% ipython --no-banner

In [1]: import numpy as np

In [2]: from numpy import linalg as LA

In [3]: np.set_printoptions(precision=1, suppress=True, linewidth=140, legacy="1.25")

In [4]: def rnd(a):
   ...:     return np.round(a, 1) + 0
   ...: 

In [5]: feats = np.load("out6.npy")

In [6]: print(rnd(feats))
[[0.4 0.1 0.4]
 [0.6 0.2 0.2]
 [0.3 0.3 0.3]]

In [7]: M2 = LA.inv(feats)

In [8]: print(rnd(M2))
[[ 0.   2.5 -1.5]
 [-3.5  0.   4.5]
 [ 3.5 -2.5  0. ]]

In [9]: print((np.abs(M2) > 1e-9).astype(int))
[[0 1 1]
 [1 0 1]
 [1 1 0]]

In [10]: print(rnd(LA.slogdet(feats)[0]))
1.0

In [11]: print(rnd(LA.cond(feats)))
6.6

In [12]: print(rnd(feats @ M2))
[[1. 0. 0.]
 [0. 1. 0.]
 [0. 0. 1.]]

In [13]: print(rnd(LA.det(feats) * M2))
[[ 0.   0.1 -0.1]
 [-0.1  0.   0.2]
 [ 0.1 -0.1  0. ]]

In [14]: M2 = np.array([[-1, -1, -1, -3], [1, 3, 1, 0], [-1, 3, -3, 1], [2, 1, -1, 3]])

In [15]: J = M2 - M2.T

In [16]: print(J)
[[ 0 -2  0 -5]
 [ 2  0 -2 -1]
 [ 0  2  0  2]
 [ 5  1 -2  0]]

In [17]: O = J.astype(float).copy()

In [18]: for j in range(4):
    ...:     O[:, j] -= O[:, :j] @ (O[:, :j].T @ O[:, j])
    ...:     O[:, j] /= LA.norm(O[:, j])
    ...: 

In [19]: print(rnd(O.T @ J))
[[ 5.4  0.9 -2.6 -0.4]
 [ 0.   2.9  0.1  5. ]
 [ 0.   0.   1.1  0.3]
 [ 0.   0.   0.   2.1]]

In [20]: print(rnd(O.T @ O))
[[1. 0. 0. 0.]
 [0. 1. 0. 0.]
 [0. 0. 1. 0.]
 [0. 0. 0. 1.]]

In [21]: r0, g = J[2], J[1]

In [22]: print(r0 @ g)
-2

In [23]: p = (r0 @ g) / (r0 @ r0) * r0

In [24]: print(g - p)
[ 2.   0.5 -2.  -0.5]

In [25]: print((g - p) @ r0)
0.0

In [26]: print(LA.matrix_rank(np.outer(r0, g)))
1

In [27]: print(rnd(LA.norm(J)))
8.7

In [28]: print(J.shape)
(4, 4)

In [29]: print(rnd(LA.svd(J, compute_uv=False)))
[6.1 6.1 1.  1. ]

In [30]: print(LA.matrix_rank(J))
4

In [31]: print(J.sum(axis=0))
[ 7  1 -4 -4]

In [32]: print(J.sum(axis=1))
[-7 -1  4  4]
